In [1]: import numpy as np

In [2]: import numpy.linalg as la

In [3]: np.set_printoptions(precision=2, suppress=True, linewidth=200, sign=" ")

In [4]: E = np.loadtxt("layer13.csv", delimiter=",")

In [5]: E.round(2) + 0
Out[5]: 
array([[ 0.02,  0.01,  0.03,  0.07, -0.03, -0.01, -0.02,  0.02, -0.06, -0.06,  0.03,  0.02, -0.04,  0.03],
       [ 0.01,  0.  ,  0.01,  0.02, -0.01,  0.  , -0.01,  0.01, -0.02, -0.02,  0.01,  0.01, -0.01,  0.01],
       [ 0.03,  0.01,  0.05,  0.12, -0.05, -0.01, -0.03,  0.03, -0.1 , -0.1 ,  0.05,  0.03, -0.07,  0.05],
       [ 0.07,  0.02,  0.12,  0.26, -0.12, -0.02, -0.07,  0.07, -0.21, -0.21,  0.12,  0.07, -0.16,  0.12],
       [-0.03, -0.01, -0.05, -0.12,  0.05,  0.01,  0.03, -0.03,  0.1 ,  0.1 , -0.05, -0.03,  0.07, -0.05],
       [-0.01,  0.  , -0.01, -0.02,  0.01,  0.  ,  0.01, -0.01,  0.02,  0.02, -0.01, -0.01,  0.01, -0.01],
       [-0.02, -0.01, -0.03, -0.07,  0.03,  0.01,  0.02, -0.02,  0.06,  0.06, -0.03, -0.02,  0.04, -0.03],
       [ 0.02,  0.01,  0.03,  0.07, -0.03, -0.01, -0.02,  0.02, -0.06, -0.06,  0.03,  0.02, -0.04,  0.03],
       [-0.06, -0.02, -0.1 , -0.21,  0.1 ,  0.02,  0.06, -0.06,  0.17,  0.17, -0.1 , -0.06,  0.13, -0.1 ],
       [-0.06, -0.02, -0.1 , -0.21,  0.1 ,  0.02,  0.06, -0.06,  0.17,  0.17, -0.1 , -0.06,  0.13, -0.1 ],
       [ 0.03,  0.01,  0.05,  0.12, -0.05, -0.01, -0.03,  0.03, -0.1 , -0.1 ,  0.05,  0.03, -0.07,  0.05],
       [ 0.02,  0.01,  0.03,  0.07, -0.03, -0.01, -0.02,  0.02, -0.06, -0.06,  0.03,  0.02, -0.04,  0.03],
       [-0.04, -0.01, -0.07, -0.16,  0.07,  0.01,  0.04, -0.04,  0.13,  0.13, -0.07, -0.04,  0.1 , -0.07],
       [ 0.03,  0.01,  0.05,  0.12, -0.05, -0.01, -0.03,  0.03, -0.1 , -0.1 ,  0.05,  0.03, -0.07,  0.05]])

In [6]: x = np.array([2, 3, 1, 0, 2, 1, 3, 3, 3, 0, 2, 2, 1, 3])

In [7]: np.round(E @ E @ x, 2) + 0
Out[7]: array([ 0.,  0.,  0.,  0.,  0.,  0.,  0.,  0.,  0.,  0.,  0.,  0.,  0.,  0.])

In [8]: round(float(np.trace(E)), 2)
Out[8]: 1.0

In [9]: np.round((x - E @ x) @ (E @ x), 2)
Out[9]: np.float64(-0.0)

In [10]: la.eigvalsh(2 * E - np.eye(14))
Out[10]: array([-1., -1., -1., -1., -1., -1., -1., -1., -1., -1., -1., -1., -1.,  1.])

In [11]: np.round(E @ x, 2) + 0
Out[11]: array([ 0.,  0.,  0.,  0.,  0.,  0.,  0.,  0.,  0.,  0.,  0.,  0.,  0.,  0.])

In [12]: U, sigma, Vh = la.svd(E)

In [13]: evecs = Vh[:(sigma > 1e-8).sum()]

In [14]: rng = np.random.default_rng(71742)

In [15]: x = E[3] + 3 * E[13] + rng.integers(2) * np.eye(14)[0]

In [16]: x
Out[16]: array([ 0.17,  0.06,  0.28,  0.61, -0.28, -0.06, -0.17,  0.17, -0.5 , -0.5 ,  0.28,  0.17, -0.39,  0.28])

In [17]: round(la.norm(x - evecs.T @ evecs @ x), 2)
Out[17]: np.float64(0.0)

In [18]: vals, evecs = la.eigh(E)

In [19]: np.round(la.eigvalsh(E + -1 * np.eye(14)), 2) + 0
Out[19]: array([-1., -1., -1., -1., -1., -1., -1., -1., -1., -1., -1., -1., -1.,  0.])

In [20]: np.round(la.eigvalsh(E @ E), 2) + 0
Out[20]: array([ 0.,  0.,  0.,  0.,  0.,  0.,  0.,  0.,  0.,  0.,  0.,  0.,  0.,  1.])

In [21]: np.unique(vals.round(6) + 0, return_counts=True)[1]
Out[21]: array([ 13,   1])

In [22]: J = np.loadtxt("sample17.csv", delimiter=",")

In [23]: J
Out[23]: 
array([[ -3.,  -3.,  -3.,  -3.,  -3.,  -3.,  -3.,  -3.,  -3.,  -3.,  -3.,  -3.],
       [ -3.,  -6.,  -6.,  -6.,  -6.,  -6.,  -6.,  -6.,  -6.,  -6.,  -6.,  -6.],
       [ -3.,  -6.,  -9.,  -9.,  -9.,  -9.,  -9.,  -9.,  -9.,  -9.,  -9.,  -9.],
       [ -3.,  -6.,  -9., -12., -12., -12., -12., -12., -12., -12., -12., -12.],
       [ -3.,  -6.,  -9., -12., -15., -15., -15., -15., -15., -15., -15., -15.],
       [ -3.,  -6.,  -9., -12., -15., -18., -18., -18., -18., -18., -18., -18.],
       [ -3.,  -6.,  -9., -12., -15., -18., -21., -21., -21., -21., -21., -21.],
       [ -3.,  -6.,  -9., -12., -15., -18., -21., -24., -24., -24., -24., -24.],
       [ -3.,  -6.,  -9., -12., -15., -18., -21., -24., -27., -27., -27., -27.],
       [ -3.,  -6.,  -9., -12., -15., -18., -21., -24., -27., -30., -30., -30.],
       [ -3.,  -6.,  -9., -12., -15., -18., -21., -24., -27., -30., -33., -33.],
       [ -3.,  -6.,  -9., -12., -15., -18., -21., -24., -27., -30., -33., -36.]])

In [24]: lab = rng.permutation(12)

In [25]: lab
Out[25]: array([  9,   4,   8,   5,   2,  11,   7,   0,   6,  10,   1,   3])

In [26]: other = J[lab][:, lab]

In [27]: other
Out[27]: 
array([[-30., -15., -27., -18.,  -9., -30., -24.,  -3., -21., -30.,  -6., -12.],
       [-15., -15., -15., -15.,  -9., -15., -15.,  -3., -15., -15.,  -6., -12.],
       [-27., -15., -27., -18.,  -9., -27., -24.,  -3., -21., -27.,  -6., -12.],
       [-18., -15., -18., -18.,  -9., -18., -18.,  -3., -18., -18.,  -6., -12.],
       [ -9.,  -9.,  -9.,  -9.,  -9.,  -9.,  -9.,  -3.,  -9.,  -9.,  -6.,  -9.],
       [-30., -15., -27., -18.,  -9., -36., -24.,  -3., -21., -33.,  -6., -12.],
       [-24., -15., -24., -18.,  -9., -24., -24.,  -3., -21., -24.,  -6., -12.],
       [ -3.,  -3.,  -3.,  -3.,  -3.,  -3.,  -3.,  -3.,  -3.,  -3.,  -3.,  -3.],
       [-21., -15., -21., -18.,  -9., -21., -21.,  -3., -21., -21.,  -6., -12.],
       [-30., -15., -27., -18.,  -9., -33., -24.,  -3., -21., -33.,  -6., -12.],
       [ -6.,  -6.,  -6.,  -6.,  -6.,  -6.,  -6.,  -3.,  -6.,  -6.,  -6.,  -6.],
       [-12., -12., -12., -12.,  -9., -12., -12.,  -3., -12., -12.,  -6., -12.]])

In [28]: np.allclose(other, J)
Out[28]: False

In [29]: np.trace(other)
Out[29]: np.float64(-234.0)

In [30]: O, evecs = la.qr(J[:, :4])[0], la.qr(J[:, 4:])[0]

In [31]: sigma = la.svd(O.T @ evecs, compute_uv=False)

In [32]: sigma.round(2) + 0
Out[32]: array([ 1.  ,  0.45,  0.  ,  0.  ])

In [33]: (sigma > 0.9).sum()
Out[33]: np.int64(1)

In [34]: round(float(la.norm(O @ O.T - evecs @ evecs.T, 2)), 2)
Out[34]: 1.0

In [35]: other = J / la.norm(J, axis=1, keepdims=True)

In [36]: cov = other @ other.T

In [37]: np.argwhere(np.triu(np.abs(cov) > 0.95, 1))
Out[37]: 
array([[  0,   1],
       [  0,   2],
       [  0,   3],
       [  0,   4],
       [  1,   2],
       [  1,   3],
       [  1,   4],
       [  1,   5],
       [  2,   3],
       [  2,   4],
       [  2,   5],
       [  2,   6],
       [  2,   7],
       [  3,   4],
       [  3,   5],
       [  3,   6],
       [  3,   7],
       [  3,   8],
       [  3,   9],
       [  4,   5],
       [  4,   6],
       [  4,   7],
       [  4,   8],
       [  4,   9],
       [  4,  10],
       [  4,  11],
       [  5,   6],
       [  5,   7],
       [  5,   8],
       [  5,   9],
       [  5,  10],
       [  5,  11],
       [  6,   7],
       [  6,   8],
       [  6,   9],
       [  6,  10],
       [  6,  11],
       [  7,   8],
       [  7,   9],
       [  7,  10],
       [  7,  11],
       [  8,   9],
       [  8,  10],
       [  8,  11],
       [  9,  10],
       [  9,  11],
       [ 10,  11]])

In [38]: (cov - 2 * np.eye(12)).round(6).argmax(axis=1)
Out[38]: array([  1,   2,   3,   4,   5,   6,   7,   8,   9,  10,  11,  10])

In [39]: cov
Out[39]: 
array([[ 1.  ,  0.99,  0.98,  0.96,  0.95,  0.94,  0.93,  0.92,  0.9 ,  0.9 ,  0.89,  0.88],
       [ 0.99,  1.  ,  0.99,  0.98,  0.97,  0.96,  0.95,  0.94,  0.93,  0.92,  0.91,  0.91],
       [ 0.98,  0.99,  1.  ,  1.  ,  0.99,  0.98,  0.97,  0.96,  0.95,  0.94,  0.93,  0.93],
       [ 0.96,  0.98,  1.  ,  1.  ,  1.  ,  0.99,  0.98,  0.97,  0.96,  0.95,  0.95,  0.94],
       [ 0.95,  0.97,  0.99,  1.  ,  1.  ,  1.  ,  0.99,  0.98,  0.98,  0.97,  0.96,  0.96],
       [ 0.94,  0.96,  0.98,  0.99,  1.  ,  1.  ,  1.  ,  0.99,  0.99,  0.98,  0.97,  0.97],
       [ 0.93,  0.95,  0.97,  0.98,  0.99,  1.  ,  1.  ,  1.  ,  0.99,  0.99,  0.98,  0.98],
       [ 0.92,  0.94,  0.96,  0.97,  0.98,  0.99,  1.  ,  1.  ,  1.  ,  0.99,  0.99,  0.99],
       [ 0.9 ,  0.93,  0.95,  0.96,  0.98,  0.99,  0.99,  1.  ,  1.  ,  1.  ,  1.  ,  0.99],
       [ 0.9 ,  0.92,  0.94,  0.95,  0.97,  0.98,  0.99,  0.99,  1.  ,  1.  ,  1.  ,  1.  ],
       [ 0.89,  0.91,  0.93,  0.95,  0.96,  0.97,  0.98,  0.99,  1.  ,  1.  ,  1.  ,  1.  ],
       [ 0.88,  0.91,  0.93,  0.94,  0.96,  0.97,  0.98,  0.99,  0.99,  1.  ,  1.  ,  1.  ]])

In [40]: X = np.loadtxt("run10.csv", delimiter=",")

In [41]: X.round(2) + 0
Out[41]: 
array([[ 0.37,  0.03, -0.57, -0.1 , -0.1 ,  0.03, -0.43, -0.57,  0.03,  0.1 ],
       [ 0.03,  1.  ,  0.03,  0.01,  0.01,  0.  ,  0.02,  0.03,  0.  , -0.01],
       [-0.57,  0.03,  0.49, -0.09, -0.09,  0.03, -0.39, -0.51,  0.03,  0.09],
       [-0.1 ,  0.01, -0.09,  0.98, -0.02,  0.01, -0.07, -0.09,  0.01,  0.02],
       [-0.1 ,  0.01, -0.09, -0.02,  0.98,  0.01, -0.07, -0.09,  0.01,  0.02],
       [ 0.03,  0.  ,  0.03,  0.01,  0.01,  1.  ,  0.02,  0.03,  0.  , -0.01],
       [-0.43,  0.02, -0.39, -0.07, -0.07,  0.02,  0.7 , -0.39,  0.02,  0.07],
       [-0.57,  0.03, -0.51, -0.09, -0.09,  0.03, -0.39,  0.49,  0.03,  0.09],
       [ 0.03,  0.  ,  0.03,  0.01,  0.01,  0.  ,  0.02,  0.03,  1.  , -0.01],
       [ 0.1 , -0.01,  0.09,  0.02,  0.02, -0.01,  0.07,  0.09, -0.01,  0.98]])

In [42]: np.allclose(X @ X.T, X.T @ X)
Out[42]: True

In [43]: np.round(X @ X, 2) + 0
Out[43]: 
array([[ 1.,  0.,  0.,  0.,  0.,  0.,  0.,  0.,  0.,  0.],
       [ 0.,  1.,  0.,  0.,  0.,  0.,  0.,  0.,  0.,  0.],
       [ 0.,  0.,  1.,  0.,  0.,  0.,  0.,  0.,  0.,  0.],
       [ 0.,  0.,  0.,  1.,  0.,  0.,  0.,  0.,  0.,  0.],
       [ 0.,  0.,  0.,  0.,  1.,  0.,  0.,  0.,  0.,  0.],
       [ 0.,  0.,  0.,  0.,  0.,  1.,  0.,  0.,  0.,  0.],
       [ 0.,  0.,  0.,  0.,  0.,  0.,  1.,  0.,  0.,  0.],
       [ 0.,  0.,  0.,  0.,  0.,  0.,  0.,  1.,  0.,  0.],
       [ 0.,  0.,  0.,  0.,  0.,  0.,  0.,  0.,  1.,  0.],
       [ 0.,  0.,  0.,  0.,  0.,  0.,  0.,  0.,  0.,  1.]])

In [44]: np.allclose(X, X.T)
Out[44]: True

In [45]: [round(float(la.det(X[:i, :i])), 2) + 0 for i in range(1, 11)]
Out[45]: [0.37, 0.36, -0.14, -0.16, -0.18, -0.18, -0.47, -0.98, -0.98, -1.0]

In [46]: round(float(la.eigvalsh(X).min()), 2)
Out[46]: -1.0

In [47]: np.all(la.eigvalsh(X) > 0)
Out[47]: np.False_

In [48]: m1 = np.load("test6.npy")

In [49]: m1.round(2) + 0
Out[49]: 
array([[ 0.12, -0.03,  0.3 , -0.06,  0.  , -0.12],
       [-0.03,  0.04,  0.02,  0.12,  0.  ,  0.16],
       [ 0.3 ,  0.02,  0.9 ,  0.07,  0.  ,  0.  ],
       [-0.06,  0.12,  0.07,  0.35,  0.  ,  0.45],
       [ 0.  ,  0.  ,  0.  ,  0.  ,  0.  ,  0.  ],
       [-0.12,  0.16,  0.  ,  0.45,  0.  ,  0.59]])

In [50]: rk = la.matrix_rank(m1)

In [51]: rk
Out[51]: np.int64(2)

In [52]: N = la.svd(m1)[2][rk:].T

In [53]: la.matrix_rank(m1.T @ m1), la.matrix_rank(m1 @ m1.T)
Out[53]: (np.int64(2), np.int64(2))

In [54]: [int(la.matrix_rank(m1[:, :j + 1])) for j in range(6)]
Out[54]: [1, 2, 2, 2, 2, 2]

In [55]: [int(la.matrix_rank(m1[:i])) for i in range(1, len(m1) + 1)]
Out[55]: [1, 2, 2, 2, 2, 2]
